% python3 -q
>>> import numpy as np
>>> import numpy.linalg as la
>>> np.set_printoptions(precision=2, suppress=True, linewidth=120, sign=" ")
>>> def rnd(a):
...     return np.round(a, 2) + 0
... 
>>> E = np.loadtxt("mat.csv", delimiter=",")
>>> print(E)
[[-3.  0.  2. -7. -7.]
 [ 2.  5.  7. -2. -2.]
 [ 3.  6.  8. -1. -1.]
 [ 1.  4.  6. -3. -3.]
 [-1.  2.  4. -5. -5.]]
>>> print(rnd(la.norm(E, 2) / la.norm(E)))
0.86
>>> print([round(float(x), 2) for x in la.svd(E, compute_uv=False)[:3]])
[18.33, 10.67, 0.0]
>>> print(rnd(la.det(E.T)))
0.0
>>> print(rnd(la.eigvals(E).sum().real))
2.0
>>> print(np.kron(np.eye(2, dtype=int), E))
[[-3.  0.  2. -7. -7. -0.  0.  0. -0. -0.]
 [ 2.  5.  7. -2. -2.  0.  0.  0. -0. -0.]
 [ 3.  6.  8. -1. -1.  0.  0.  0. -0. -0.]
 [ 1.  4.  6. -3. -3.  0.  0.  0. -0. -0.]
 [-1.  2.  4. -5. -5. -0.  0.  0. -0. -0.]
 [-0.  0.  0. -0. -0. -3.  0.  2. -7. -7.]
 [ 0.  0.  0. -0. -0.  2.  5.  7. -2. -2.]
 [ 0.  0.  0. -0. -0.  3.  6.  8. -1. -1.]
 [ 0.  0.  0. -0. -0.  1.  4.  6. -3. -3.]
 [-0.  0.  0. -0. -0. -1.  2.  4. -5. -5.]]
>>> print(np.unique(E.round(6), axis=0).shape)
(5, 5)
>>> print(la.lstsq(E[:-1].T, E[-1])[2])
2
>>> print(np.abs(np.diag(la.qr(E)[1])) > 1e-9)
[ True  True False False False]
>>> print(np.allclose(E[:-1].T @ la.lstsq(E[:-1].T, E[-1])[0], E[-1]))
True
>>> print(rnd(E @ la.pinv(E) @ E))
[[-3.  0.  2. -7. -7.]
 [ 2.  5.  7. -2. -2.]
 [ 3.  6.  8. -1. -1.]
 [ 1.  4.  6. -3. -3.]
 [-1.  2.  4. -5. -5.]]
>>> P = np.triu(np.array([[-2, 1, 1, 1, -2],
...     [2, 1, 0, 2, -2],
...     [-2, 0, 2, 0, -2],
...     [-1, 2, -2, 0, -2],
...     [0, 0, 2, 1, 2]]), 1) + np.eye(5)
>>> M2 = P @ E @ la.inv(P)
>>> print(P @ E - E @ P)
[[  8.  14.  16.   7. -12.]
 [  4.   2.   2.  -8.  28.]
 [  2.  -7. -11.  -5.  42.]
 [  2.  -5.  -9.   1.  26.]
 [  0.   1.   1.  -3.   0.]]
>>> print(M2)
[[  5.   6.  10. -20.  -1.]
 [  6.   3.   5. -10.  10.]
 [  5.  -3.  -5.  10.  23.]
 [  3.  -3.  -5.  10.  17.]
 [ -1.   3.   5. -10. -11.]]
>>> M = np.load("out16.npy")
>>> print(M)
[[ 1.04 -3.02  3.02]
 [-1.01  3.   -3.  ]
 [ 0.99 -2.98  2.97]
 [-1.01  3.   -3.01]
 [-1.99  5.95 -5.97]]
>>> print(rnd(M.mean(axis=0)))
[-0.4   1.19 -1.2 ]
>>> print(rnd(M.sum(axis=0)))
[-1.98  5.95 -5.99]
>>> print(rnd(la.svd(M, compute_uv=False)))
[ 12.29   0.03   0.01]
>>> print(rnd(M.sum(axis=1)))
[ 1.04 -1.01  0.98 -1.02 -2.01]
>>> print(np.count_nonzero(M))
15
>>> print(rnd(np.diff(M, axis=0)))
[[-2.05  6.02 -6.02]
 [ 2.   -5.98  5.97]
 [-2.    5.98 -5.98]
 [-0.98  2.95 -2.96]]
>>> print(np.unravel_index(np.abs(M).argmax(), M.shape))
(np.int64(4), np.int64(2))
>>> U, sigma, Vt = la.svd(M)
>>> print(np.argmax(sigma[:-1] / (sigma[1:] + 1e-6)) + 1)
1
>>> M2 = U[:, :1] @ np.diag(sigma[:1]) @ Vt[:1]
>>> print(rnd(la.norm(M - M2, 2)), rnd(sigma[1]))
0.03 0.03
>>> print(la.matrix_rank(M, rtol=0.05))
1
>>> print(rnd(np.abs(M - M2).max()))
0.02
>>> arr = np.array([[-4, 0, 6, 6, 0],
...     [-16, 0, 24, 24, 0],
...     [-16, 0, 24, 24, 0],
...     [14, 0, -21, -21, 0]])
>>> print(arr)
[[ -4   0   6   6   0]
 [-16   0  24  24   0]
 [-16   0  24  24   0]
 [ 14   0 -21 -21   0]]
>>> U, sigma, Vt = la.svd(E)
>>> print(np.argmax(sigma[:-1] / (sigma[1:] + 1e-6)) + 1)
2
>>> print(rnd(sigma))
[ 18.33  10.67   0.     0.     0.  ]
>>> M2 = U[:, :2] @ np.diag(sigma[:2]) @ Vt[:2]
>>> print(rnd(np.abs(E - M2).max()))
0.0
>>> print(rnd(la.norm(E - M2, 2)), rnd(sigma[2]))
0.0 0.0
>>> print(rnd(la.norm(E - M2) / la.norm(E)))
0.0
>>> print(la.matrix_rank(E, rtol=0.05))
2
>>> def softmax(z):
...     e = np.exp(z - z.max(axis=-1, keepdims=True))
...     return e / e.sum(axis=-1, keepdims=True)
... 
>>> print(rnd(softmax(arr[0])))
[ 0.   0.   0.5  0.5  0. ]
>>> print(rnd(softmax(10 * arr[0])))
[ 0.   0.   0.5  0.5  0. ]
>>> scores = arr @ arr.T / np.sqrt(5)
>>> print(rnd(softmax(scores)))
[[ 0.   0.5  0.5  0. ]
 [ 0.   0.5  0.5  0. ]
 [ 0.   0.5  0.5  0. ]
 [ 0.   0.   0.   1. ]]
>>> print(softmax(scores)[0] @ arr)
[-16.   0.  24.  24.   0.]
>>> M2 = np.array([[4, 5], [5, 0], [6, 8], [5, 2], [6, 3]])
>>> print(la.matrix_rank(arr @ M2))
1
>>> print(la.matrix_rank(np.vstack([arr, M2.T])))
3
>>> M2 = arr[0, 0] * arr[1:] - np.outer(arr[1:, 0], arr[0])
>>> print(M2)
[[ 0  0  0  0  0]
 [ 0  0  0  0  0]
 [ 0  0  0  0  0]]
>>> print(la.matrix_rank(M2), la.matrix_rank(arr))
0 1
>>> sigma = 20 * 0.5 ** np.arange(3)
>>> rng = np.random.default_rng(189)
>>> J = rng.normal(size=(20, 3)) * rng.permutation(sigma)
>>> print(rnd(J))
[[  6.7    0.59  20.44]
 [ -6.35  -0.94  -9.27]
 [ -9.91  -3.18 -15.35]
 [  2.32   3.26 -16.88]
 [ 13.33  -2.68  17.67]
 [  7.77  -7.03 -19.78]
 [-16.14   1.83 -18.34]
 [  5.45   1.69   1.02]
 [ 12.47  10.76 -12.83]
 [ -2.12  -4.14   2.56]
 [-16.8   -1.92 -29.54]
 [  4.76  -2.01  -9.19]
 [-18.42  -2.73  16.54]
 [  1.96   4.83  16.38]
 [ -0.01  -5.33 -20.44]
 [  7.44  -1.79 -41.33]
 [  7.41  -4.8  -18.66]
 [ -0.71   2.07  -8.68]
 [ -3.53   5.97  17.66]
 [ -5.95   8.13 -24.51]]
>>> cent = J[[15, 14]].astype(float)
>>> for _ in range(7):
...     labels = la.norm(J[:, None] - cent, axis=-1).argmin(axis=1)
...     cent = np.array([J[labels == j].mean(axis=0) for j in range(2)])
... 
>>> print(labels)
[ 1  0  0  0  1  0  0  1  0  1  0  0  1  1  0  0  0  0  1  0]
>>> print(rnd(cent[1] - cent[0]))
[  1.54   0.58  32.01]
>>> print(np.abs(cent[1] - cent[0]).argmax())
2
>>> Ac = J - J.mean(axis=0)
>>> U, sigma, Vt = la.svd(Ac, full_matrices=False)
>>> print(la.matrix_rank(Ac))
3
>>> print(rnd(Ac.mean(axis=0)))
[ 0.  0.  0.]
>>> print(np.abs(U[:, 0]).argmax())
15
>>> print((np.sign(U[:, 0]) == np.sign(U[0, 0])).astype(int))
[ 1  0  0  0  1  0  0  1  0  1  0  0  1  1  0  0  0  0  1  0]
>>> x0 = np.array([2, 0, 2])
>>> rhs = J @ x0
>>> print(rnd(la.lstsq(J, rhs)[0]))
[ 2.  0.  2.]
>>> print(rnd(la.solve(J.T @ J, J.T @ rhs)))
[ 2.  0.  2.]
>>> print(rnd(la.pinv(J) @ J))
[[ 1.  0.  0.]
 [ 0.  1.  0.]
 [ 0.  0.  1.]]
>>> rhs = rhs + 0.1 * rng.normal(size=20)
>>> print(rnd(rhs))
[ 54.06 -31.5  -50.36 -28.93  61.99 -24.02 -68.96  13.02  -0.83   0.82 -92.56  -8.92  -3.62  36.75 -40.98 -67.77 -22.53
 -18.64  28.14 -60.91]
>>> b, *_ = la.lstsq(J, rhs)
>>> print(rnd(J.T @ (rhs - J @ b)))
[ 0.  0.  0.]
>>> print(rnd(la.norm(rhs - J @ b)))
0.51
>>> print(rnd(b))
[ 2.  0.  2.]
>>> m1 = np.load("data.npy")
>>> print(m1)
[[ 4.02  2.    1.83 -1.36]
 [ 4.02  2.24  1.04 -2.34]
 [-2.   -0.41 -3.02 -1.98]
 [-5.94 -3.2  -2.    3.01]
 [-0.08 -0.35  1.4   1.86]
 [-1.88 -0.77 -1.61 -0.32]
 [ 4.04  1.96  1.8  -1.36]
 [-4.   -1.65 -3.15 -0.48]
 [ 2.02  1.54 -1.24 -3.43]
 [-2.   -0.74 -1.56 -0.19]
 [ 5.98  2.54  4.08 -0.27]
 [-4.04 -1.67 -3.23 -0.46]
 [ 2.07  0.99  0.83 -0.71]
 [ 5.96  2.94  2.68 -2.07]]
>>> x0 = np.array([-1, -8, 6])
>>> rhs = M @ x0
>>> print(rnd(rhs))
[ 41.24 -40.99  40.67 -41.05 -81.43]
>>> print(rnd(la.solve(M.T @ M, M.T @ rhs)))
[-1. -8.  6.]
>>> rhs = rhs + 0.05 * rng.normal(size=5)
>>> print(rnd(rhs))
[ 41.28 -40.99  40.75 -41.02 -81.35]
>>> b, *_ = la.lstsq(M, rhs)
>>> print([round(float(la.norm(la.solve(M.T @ M + lam * np.eye(3), M.T @ rhs))), 2) for lam in (0, 1, 10, 100)])
[13.77, 9.34, 8.81, 5.66]
>>> print(round(np.log10(la.cond(m1))))
2
>>> print(rnd(np.abs(la.svd(m1)[2][-1])))
[ 0.43  0.15  0.69  0.56]
>>> print(np.argsort(-la.norm(m1, axis=0).round(6), kind="stable")[:3])
[ 0  2  1]
>>> print([round(float(x), 2) for x in la.svd(m1, compute_uv=False)[:3]])
[18.0, 6.99, 0.15]
>>> U, sigma, Vt = la.svd(E)
>>> evecs = Vt[:(sigma > 1e-8).sum()]
>>> x0 = E[2] + -2 * E[1] + rng.integers(2) * np.eye(5)[2]
>>> print(x0)
[-1. -4. -5.  3.  3.]
>>> print(rnd(la.norm(x0 - evecs.T @ evecs @ x0)))
0.65
>>> print(np.allclose(evecs.T @ evecs @ x0, x0))
False
>>> print(la.matrix_rank(np.vstack([E, x0])))
3
>>> print(rnd(evecs.T @ evecs))
[[ 0.2   0.2   0.2   0.2   0.2 ]
 [ 0.2   0.34  0.43  0.02  0.02]
 [ 0.2   0.43  0.58 -0.1  -0.1 ]
 [ 0.2   0.02 -0.1   0.44  0.44]
 [ 0.2   0.02 -0.1   0.44  0.44]]
>>> F = np.array([[0.0, 3.0, 5.0, 3.0, 5.0],
...     [3.0, 0.0, 0.0, 0.0, 0.0],
...     [5.0, 0.0, 0.0, 0.0, 0.0],
...     [3.0, 0.0, 0.0, 0.0, 0.0],
...     [5.0, 0.0, 0.0, 0.0, 0.0]])
>>> print(F)
[[ 0.  3.  5.  3.  5.]
 [ 3.  0.  0.  0.  0.]
 [ 5.  0.  0.  0.  0.]
 [ 3.  0.  0.  0.  0.]
 [ 5.  0.  0.  0.  0.]]
>>> # looks like rank 2
>>> U, sigma, Vt = la.svd(F)
>>> evecs = Vt[:(sigma > 1e-8).sum()]
>>> x0 = F[1] + 3 * F[3] + rng.integers(2) * np.eye(5)[2]
>>> print(x0)
[ 12.   0.   0.   0.   0.]
>>> print(rnd(la.norm(x0 - evecs.T @ evecs @ x0)))
0.0
>>> print(la.matrix_rank(np.vstack([F, x0])))
2
>>> print(rnd(np.diag(evecs.T @ evecs)))
[ 1.    0.13  0.37  0.13  0.37]
>>> print(np.argsort(-la.norm(F, axis=0).round(6), kind="stable")[:3])
[ 0  2  4]
>>> print(la.cond(F) > 100)
True
>>> print(la.matrix_rank(F, rtol=0.1))
2
>>> print(rnd(la.norm(F, 2) / la.norm(F)))
0.71
>>> print(rnd(la.det(F[::-1])))
0.0
>>> print(np.kron(np.eye(2, dtype=int), F))
[[ 0.  3.  5.  3.  5.  0.  0.  0.  0.  0.]
 [ 3.  0.  0.  0.  0.  0.  0.  0.  0.  0.]
 [ 5.  0.  0.  0.  0.  0.  0.  0.  0.  0.]
 [ 3.  0.  0.  0.  0.  0.  0.  0.  0.  0.]
 [ 5.  0.  0.  0.  0.  0.  0.  0.  0.  0.]
 [ 0.  0.  0.  0.  0.  0.  3.  5.  3.  5.]
 [ 0.  0.  0.  0.  0.  3.  0.  0.  0.  0.]
 [ 0.  0.  0.  0.  0.  5.  0.  0.  0.  0.]
 [ 0.  0.  0.  0.  0.  3.  0.  0.  0.  0.]
 [ 0.  0.  0.  0.  0.  5.  0.  0.  0.  0.]]
>>> print(rnd(la.eigvals(F).sum().real))
0.0
>>> feats = np.load("arr.npy")
>>> print(feats)
[[ 2.05  1.   -8.   -6.  ]
 [-5.    1.05  7.   -3.  ]
 [ 4.   -7.   -0.95 -4.  ]
 [ 2.    1.   -8.   -5.95]]
>>> U, sigma, Vt = la.svd(feats)
>>> print(np.argmax(sigma[:-1] / (sigma[1:] + 1e-6)) + 1)
3
>>> print(rnd(sigma))
[ 15.92   8.19   7.42   0.03]
>>> M2 = U[:, :3] @ np.diag(sigma[:3]) @ Vt[:3]
>>> print(la.matrix_rank(feats, rtol=0.05))
3
>>> print(rnd(M2))
[[ 2.03  0.99 -8.01 -6.  ]
 [-5.    1.05  7.   -3.  ]
 [ 4.   -7.   -0.95 -4.  ]
 [ 2.02  1.01 -7.99 -5.95]]
>>> print(rnd(la.norm(feats - M2) / la.norm(feats)))
0.0
>>> Q = feats.astype(float).copy()
>>> for j in range(4):
...     Q[:, j] -= Q[:, :j] @ (Q[:, :j].T @ Q[:, j])
...     Q[:, j] /= la.norm(Q[:, j])
... 
>>> print(rnd(Q.T @ Q))
[[ 1.  0.  0.  0.]
 [ 0.  1.  0.  0.]
 [ 0.  0.  1.  0.]
 [ 0.  0.  0.  1.]]
>>> print(rnd(Q))
[[ 0.29  0.38 -0.51 -0.71]
 [-0.71 -0.33 -0.62 -0.02]
 [ 0.57 -0.78 -0.24  0.  ]
 [ 0.29  0.37 -0.54  0.7 ]]
>>> labels = rng.permutation(4)
>>> print(labels)
[ 3  1  0  2]
>>> M2 = feats[labels][:, labels]
>>> print(rnd(np.sort(np.abs(la.eigvals(M2)))))
[ 0.05  7.64  9.19  9.19]
>>> print(rnd(feats.mean(axis=0)))
[ 0.76 -0.99 -2.49 -4.74]
>>> print(rnd(np.diff(feats, axis=0)))
[[-7.05  0.05 15.    3.  ]
 [ 9.   -8.05 -7.95 -1.  ]
 [-2.    8.   -7.05 -1.95]]
>>> print(rnd(feats.sum(axis=1)))
[-10.95   0.05  -7.95 -10.95]
>>> print(rnd(la.svd(feats, compute_uv=False)))
[ 15.92   8.19   7.42   0.03]
>>> print(np.abs(feats).max())
8.0
>>> print(rnd(feats - feats[0]))
[[ 0.    0.    0.    0.  ]
 [-7.05  0.05 15.    3.  ]
 [ 1.95 -8.    7.05  2.  ]
 [-0.05  0.    0.    0.05]]
>>> print(feats.shape)
(4, 4)
>>> print(np.unravel_index(np.abs(feats).argmax(), feats.shape))
(np.int64(0), np.int64(2))
>>> Q, _ = la.qr(np.array([[0.1, -1.4, -0.9, -1.5],
...     [-0.6, -0.5, -1.3, 1.4],
...     [-0.8, 0.1, 0.3, -1.2],
...     [-0.2, 0.3, 2.4, -0.1]]))
>>> W0 = -1 * Q
>>> print(rnd(W0))
[[ 0.1   0.92  0.31  0.21]
 [-0.59  0.32 -0.33 -0.67]
 [-0.78 -0.08  0.06  0.62]
 [-0.2  -0.2   0.89 -0.36]]
>>> # columns are unit length and at right angles
>>> w1 = np.array([[0, 1, 3, 0], [1, 0, 0, 2], [2, 2, 0, 2], [1, 0, 1, 0]])
>>> b = np.array([0, 0, 0, -1])
>>> H = np.maximum(W0 @ w1 + b, 0)
>>> print(rnd(H))
[[ 1.75  0.72  0.5   1.47]
 [ 0.    0.    0.    0.  ]
 [ 0.67  0.    0.    0.  ]
 [ 1.22  1.58  0.    0.38]]
>>> cent = np.array([[2, 1, 0], [3, 2, 3], [1, 1, 1], [3, 2, 1]])
>>> print((H @ cent).round(6).argmax(axis=1))
[ 0  0  0  0]
